% python3 -q
>>> import numpy as np
>>> np.set_printoptions(precision=2, suppress=True, linewidth=100, floatmode="fixed")
>>> rd = lambda a: np.round(a, 2) + 0
>>> rng = np.random.default_rng(8221)
>>> A = (rng.random((3, 3)) < 0.3) + np.eye(3)
>>> A /= A.sum(axis=1, keepdims=True)
>>> rd(A)
array([[1.00, 0.00, 0.00],
       [0.33, 0.33, 0.33],
       [0.00, 0.00, 1.00]])
>>> evals, vecs = np.linalg.eig(A)
>>> rd(np.sort(np.linalg.eigvals(A @ A)))
array([0.11, 1.00, 1.00])
>>> rd(np.sort(np.linalg.eigvals(np.linalg.inv(A))))
array([1.00, 1.00, 3.00])
>>> rd(np.prod(evals))
np.float64(0.33)
>>> rd(np.sort(np.linalg.eigvals(A.T)))
array([0.33, 1.00, 1.00])
>>> proj = np.triu(np.array([[0, -3, 3], [2, 1, 2], [1, 2, -2]]), 1) + np.eye(3)
>>> A2 = proj @ A @ np.linalg.inv(proj)
>>> rd(A2)
array([[ 0.00, -1.00,  4.00],
       [ 0.33,  1.33, -1.33],
       [ 0.00,  0.00,  1.00]])
>>> rd(np.trace(A2)), rd(np.trace(A))
(np.float64(2.33), np.float64(2.33))
>>> rd(np.poly(A2))
array([ 1.00, -2.33,  1.67, -0.33])
>>> th = np.radians(90)
>>> R = np.eye(3)
>>> R[2, 2] = R[1, 1] = np.cos(th)
>>> R[2, 1], R[1, 2] = -np.sin(th), np.sin(th)
>>> rd(R)
array([[ 1.00,  0.00,  0.00],
       [ 0.00,  0.00,  1.00],
       [ 0.00, -1.00,  0.00]])
>>> A2 = A @ R.T
>>> np.allclose(A @ A.T, A2 @ A2.T)
True
>>> m1 = np.loadtxt("dump.csv", delimiter=",")
>>> m1
array([[-2.00, -4.00, -4.00,  0.00,  2.00],
       [-2.00,  3.00, -5.00,  0.00, -4.00],
       [ 4.00, -5.00, -5.00,  0.00,  1.00],
       [ 0.00,  0.00,  0.00,  3.00,  0.00],
       [-5.00, -2.00, -2.00,  0.00,  0.00]])
>>> A2 = m1[0, 0] * m1[1:] - np.outer(m1[1:, 0], m1[0])
>>> A2
array([[  0.00, -14.00,   2.00,   0.00,  12.00],
       [  0.00,  26.00,  26.00,  -0.00, -10.00],
       [  0.00,   0.00,   0.00,  -6.00,  -0.00],
       [  0.00, -16.00, -16.00,   0.00,  10.00]])
>>> np.linalg.matrix_rank(A2), np.linalg.matrix_rank(m1)
(np.int64(4), np.int64(5))
>>> m1[:, 0] / m1[0, 0]
array([ 1.00,  1.00, -2.00, -0.00,  2.50])
